$ ipython --no-banner

In [1]: import numpy as np

In [2]: from numpy import linalg as LA

In [3]: np.set_printoptions(precision=1, suppress=True, linewidth=100)

In [4]: rd = lambda a: np.round(a, 1) + 0

In [5]: B = np.array([[1, 1], [1, -1]])

In [6]: rng = np.random.default_rng(90467)

In [7]: J = np.kron(B, np.kron(B, B))[rng.permutation(8)][:6]

In [8]: J
Out[8]: 
array([[ 1,  1,  1,  1,  1,  1,  1,  1],
       [ 1, -1,  1, -1,  1, -1,  1, -1],
       [ 1, -1,  1, -1, -1,  1, -1,  1],
       [ 1, -1, -1,  1, -1,  1,  1, -1],
       [ 1,  1, -1, -1, -1, -1,  1,  1],
       [ 1,  1, -1, -1,  1,  1, -1, -1]])

In [9]: def softmax(z):
   ...:     e = np.exp(z - z.max(axis=-1, keepdims=True))
   ...:     return e / e.sum(axis=-1, keepdims=True)
   ...: 

In [10]: rd(softmax(J[0]))
Out[10]: array([0.1, 0.1, 0.1, 0.1, 0.1, 0.1, 0.1, 0.1])

In [11]: rd(softmax(J).sum(axis=1))
Out[11]: array([1., 1., 1., 1., 1., 1.])

In [12]: rd(softmax(J[0] + -1))
Out[12]: array([0.1, 0.1, 0.1, 0.1, 0.1, 0.1, 0.1, 0.1])

In [13]: scores = J @ J.T / np.sqrt(8)

In [14]: rd(softmax(scores + np.triu(np.full(scores.shape, -np.inf), 1)))
Out[14]: 
array([[1. , 0. , 0. , 0. , 0. , 0. ],
       [0.1, 0.9, 0. , 0. , 0. , 0. ],
       [0.1, 0.1, 0.9, 0. , 0. , 0. ],
       [0.1, 0.1, 0.1, 0.8, 0. , 0. ],
       [0. , 0. , 0. , 0. , 0.8, 0. ],
       [0. , 0. , 0. , 0. , 0. , 0.8]])

In [15]: softmax(scores).round(6).argmax(axis=1)
Out[15]: array([0, 1, 2, 3, 4, 5])

In [16]: rd(softmax(scores)[0] @ J)
Out[16]: array([1. , 0.7, 0.7, 0.6, 0.7, 0.8, 0.8, 0.7])

In [17]: np.unravel_index(np.abs(J).argmax(), J.shape)
Out[17]: (np.int64(0), np.int64(0))

In [18]: LA.matrix_rank(J)
Out[18]: np.int64(6)

In [19]: z = rng.integers(0, 3, 2)

In [20]: W0 = (z[:, None] == z) * -3 + np.eye(2)

In [21]: W0
Out[21]: 
array([[-2.,  0.],
       [ 0., -2.]])

In [22]: # triangular, det is the product of the diagonal

In [23]: W0[:, 0] @ W0[:, 1]
Out[23]: np.float64(0.0)

In [24]: rd(LA.norm(W0, axis=0))
Out[24]: array([2., 2.])

In [25]: W0.T @ W0
Out[25]: 
array([[4., 0.],
       [0., 4.]])

In [26]: B = LA.invert(W0)
---------------------------------------------------------------------------
AttributeError                            Traceback (most recent call last)
Cell In[26], line 1
----> 1 B = LA.invert(W0)

AttributeError: module 'numpy.linalg' has no attribute 'invert'

In [27]: B = LA.inv(W0)

In [28]: rd(LA.det(W0) * B)
Out[28]: 
array([[-2.,  0.],
       [ 0., -2.]])

In [29]: B
Out[29]: 
array([[-0.5, -0. ],
       [-0. , -0.5]])

In [30]: rd(LA.inv(B))
Out[30]: 
array([[-2.,  0.],
       [ 0., -2.]])

In [31]: evals, vecs = LA.eig(W0)

In [32]: W0 @ vecs[:, 0] - evals[0] * vecs[:, 0]
Out[32]: array([0., 0.])

In [33]: rd(np.sort(LA.eigvals(W0.T)))
Out[33]: array([-2., -2.])

In [34]: rd(np.sort(LA.eigvals(LA.inv(W0))))
Out[34]: array([-0.5, -0.5])

In [35]: data = np.loadtxt("case3.csv", delimiter=",")

In [36]: rd(data)
Out[36]: 
array([[-0.5, -0.1, -0.6,  0. ,  0.6, -0.3],
       [ 0.3, -0.2,  0.2, -0.9,  0.2, -0.2],
       [ 0.6, -0.4,  0.1,  0.5,  0.4, -0.3],
       [ 0.2,  0.6,  0.1,  0. ,  0.6,  0.5],
       [ 0.5,  0.4, -0.7, -0.1, -0.3, -0.3],
       [ 0.2, -0.5, -0.5, -0.1, -0.1,  0.7]])

In [37]: # keeps lengths

In [38]: z = rng.permutation(6)

In [39]: z
Out[39]: array([5, 2, 0, 1, 4, 3])

In [40]: B = data[z][:, z]

In [41]: np.allclose(B, data)
Out[41]: False

In [42]: rd(np.diag(B))
Out[42]: array([ 0.7,  0.1, -0.5, -0.2, -0.3,  0. ])

In [43]: rd(np.trace(B))
Out[43]: np.float64(-0.1)

In [44]: rd(np.sort(np.abs(LA.eigvals(B))))
Out[44]: array([1., 1., 1., 1., 1., 1.])

In [45]: X = np.load("layer8.npy")

In [46]: X
Out[46]: 
array([[ 2,  0,  2, -1,  1,  1,  3],
       [ 2,  3,  3, -3,  2, -3,  1],
       [ 0, -2,  3,  3,  2,  2,  3],
       [ 2, -2, -1, -2, -3,  3, -3],
       [ 1, -3, -3,  0,  2, -1,  1],
       [ 2,  1,  2,  3,  3,  0, -3],
       [ 1,  1,  0, -2,  2, -3, -1]])

In [47]: LA.matrix_power(X, 2)
Out[47]: 
array([[  8,  -1,  10,   3,  20,  -7,  10],
       [  1,   1,  13,  -7,  20, -15,  37],
       [ 11, -19,  -2,   9,   9,  10,  -9],
       [ -4,   9,  12,  20,  -1,  12,  -2],
       [ -3,  -9, -24,  -6,  -8,  -1,  -5],
       [ 12, -19,   1,   1,  -1,  18,  10],
       [ -5,  -3,  -5,  -7,   2,  -7,  22]])

In [48]: rd(np.sort(np.abs(LA.eigvals(X))))
Out[48]: array([0.5, 2.4, 3.8, 3.8, 5.2, 5.2, 6. ])

In [49]: X.inv()
---------------------------------------------------------------------------
AttributeError                            Traceback (most recent call last)
Cell In[49], line 1
----> 1 X.inv()

AttributeError: 'numpy.ndarray' object has no attribute 'inv'

In [50]: x0 = np.array([0, 2, 2, 2, 2, 0, 0])

In [51]: h = np.maximum(X @ x0, 0)

In [52]: np.maximum(X @ (3 * x0), 0)
Out[52]: array([12, 30, 36,  0,  0, 54,  6])

In [53]: X * (h > 1e-9)[:, None]
Out[53]: 
array([[ 2,  0,  2, -1,  1,  1,  3],
       [ 2,  3,  3, -3,  2, -3,  1],
       [ 0, -2,  3,  3,  2,  2,  3],
       [ 0,  0,  0,  0,  0,  0,  0],
       [ 0,  0,  0,  0,  0,  0,  0],
       [ 2,  1,  2,  3,  3,  0, -3],
       [ 1,  1,  0, -2,  2, -3, -1]])

In [54]: X.T @ h
Out[54]: array([ 66,  26, 110,  52, 106,  -8,   2])

In [55]: rd(np.tanh(X @ x0))
Out[55]: array([ 1.,  1.,  1., -1., -1.,  1.,  1.])

In [56]: A = np.load("x.npy")

In [57]: A
Out[57]: 
array([[ 0,  2,  3, -2,  3,  3],
       [ 0,  0,  2, -2,  3,  0],
       [ 0,  0,  0,  1, -2, -3],
       [ 0,  0,  0,  0,  3,  2],
       [ 0,  0,  0,  0,  0,  2],
       [ 0,  0,  0,  0,  0,  0]])

In [58]: # triangular

In [59]: rd(data.mean(axis=0))
Out[59]: array([ 0.2,  0. , -0.2, -0.1,  0.2,  0. ])

In [60]: data.shape
Out[60]: (6, 6)

In [61]: data[6]
---------------------------------------------------------------------------
IndexError                                Traceback (most recent call last)
Cell In[61], line 1
----> 1 data[6]

IndexError: index 6 is out of bounds for axis 0 with size 6

In [62]: np.zeros(6, 6)
---------------------------------------------------------------------------
TypeError                                 Traceback (most recent call last)
Cell In[62], line 1
----> 1 np.zeros(6, 6)

TypeError: Cannot interpret '6' as a data type

In [63]: LA.matrix_rank(data)
Out[63]: np.int64(6)

In [64]: rd(data.sum(axis=0))
Out[64]: array([ 1.3, -0.2, -1.3, -0.6,  1.4,  0.1])

In [65]: data[:, 6]
---------------------------------------------------------------------------
IndexError                                Traceback (most recent call last)
Cell In[65], line 1
----> 1 data[:, 6]

IndexError: index 6 is out of bounds for axis 1 with size 6
